$ ipython --no-banner

In [1]: import numpy as np

In [2]: np.set_printoptions(suppress=True, linewidth=200)

In [3]: A = np.load("a.npy")

In [4]: A.round(3)
Out[4]: 
array([[0.286, 0.143, 0.143, 0.429, 0.   ],
       [0.   , 1.   , 0.   , 0.   , 0.   ],
       [0.083, 0.25 , 0.333, 0.25 , 0.083],
       [0.083, 0.083, 0.25 , 0.333, 0.25 ],
       [0.2  , 0.1  , 0.3  , 0.1  , 0.3  ]])

In [5]: rng = np.random.default_rng(56)

In [6]: A2 = A + rng.integers(-2, 3, (5, 2)) @ rng.integers(-2, 3, (2, 5))

In [7]: A2.round(3)
Out[7]: 
array([[ 0.286,  3.143,  0.143,  0.429,  1.   ],
       [ 3.   , -2.   ,  0.   , -3.   ,  4.   ],
       [-3.917,  2.25 ,  0.333,  4.25 , -5.917],
       [-1.917,  1.083,  0.25 ,  2.333, -2.75 ],
       [ 2.2  ,  2.1  ,  0.3  , -1.9  ,  4.3  ]])

In [8]: np.round(A2 - A, 3)
Out[8]: 
array([[ 0.,  3.,  0.,  0.,  1.],
       [ 3., -3.,  0., -3.,  4.],
       [-4.,  2.,  0.,  4., -6.],
       [-2.,  1.,  0.,  2., -3.],
       [ 2.,  2.,  0., -2.,  4.]])

In [9]: A2 = np.linalg.inv(A)

In [10]: round(np.linalg.cond(A), 3)
Out[10]: np.float64(8.333)

In [11]: np.round(A @ A2, 3) + 0
Out[11]: 
array([[1., 0., 0., 0., 0.],
       [0., 1., 0., 0., 0.],
       [0., 0., 1., 0., 0.],
       [0., 0., 0., 1., 0.],
       [0., 0., 0., 0., 1.]])

In [12]: x0 = np.array([-2, -2, -1, 1, 2])

In [13]: np.round(np.einsum("ij,j->i", A, x0), 3)
Out[13]: array([-0.571, -2.   , -0.583,  0.25 , -0.2  ])

In [14]: print(np.round(np.linalg.matrix_power(A, 100), 3) + 0)
[[0. 1. 0. 0. 0.]
 [0. 1. 0. 0. 0.]
 [0. 1. 0. 0. 0.]
 [0. 1. 0. 0. 0.]
 [0. 1. 0. 0. 0.]]

In [15]: A.sum(axis=1)
Out[15]: array([1., 1., 1., 1., 1.])

In [16]: pr = np.eye(5)[3]

In [17]: for _ in range(6):
    ...:     pr = pr @ A
    ...:     print(pr.round(3))
    ...: 
[0.083 0.083 0.25  0.333 0.25 ]
[0.122 0.211 0.254 0.234 0.179]
[0.111 0.329 0.214 0.212 0.133]
[0.094 0.429 0.18  0.185 0.111]
[0.08  0.514 0.153 0.158 0.095]
[0.068 0.587 0.13  0.135 0.081]

In [18]: W1 = np.array([[0, 3, 1, 3], [1, 0, 0, 3], [2, 0, 0, 0], [0, 1, 1, 2], [0, 2, 2, 3]])

In [19]: beta = np.array([2, 7, 0, 4])

In [20]: hid = np.maximum(A @ W1 + beta, 0)

In [21]: (hid > 0).astype(int)
Out[21]: 
array([[1, 1, 1, 1],
       [1, 1, 0, 1],
       [1, 1, 1, 1],
       [1, 1, 1, 1],
       [1, 1, 1, 1]])

In [22]: cent = np.array([[1, -2], [-6, 6], [8, -1], [-7, 7]])

In [23]: (hid @ cent).round(6).argmax(axis=1)
Out[23]: array([1, 1, 1, 1, 1])

In [24]: np.round(hid @ cent, 3)
Out[24]: 
array([[-84.571,  87.143],
       [-88.   ,  85.   ],
       [-79.333,  79.917],
       [-80.   ,  83.833],
       [-81.9  ,  85.5  ]])
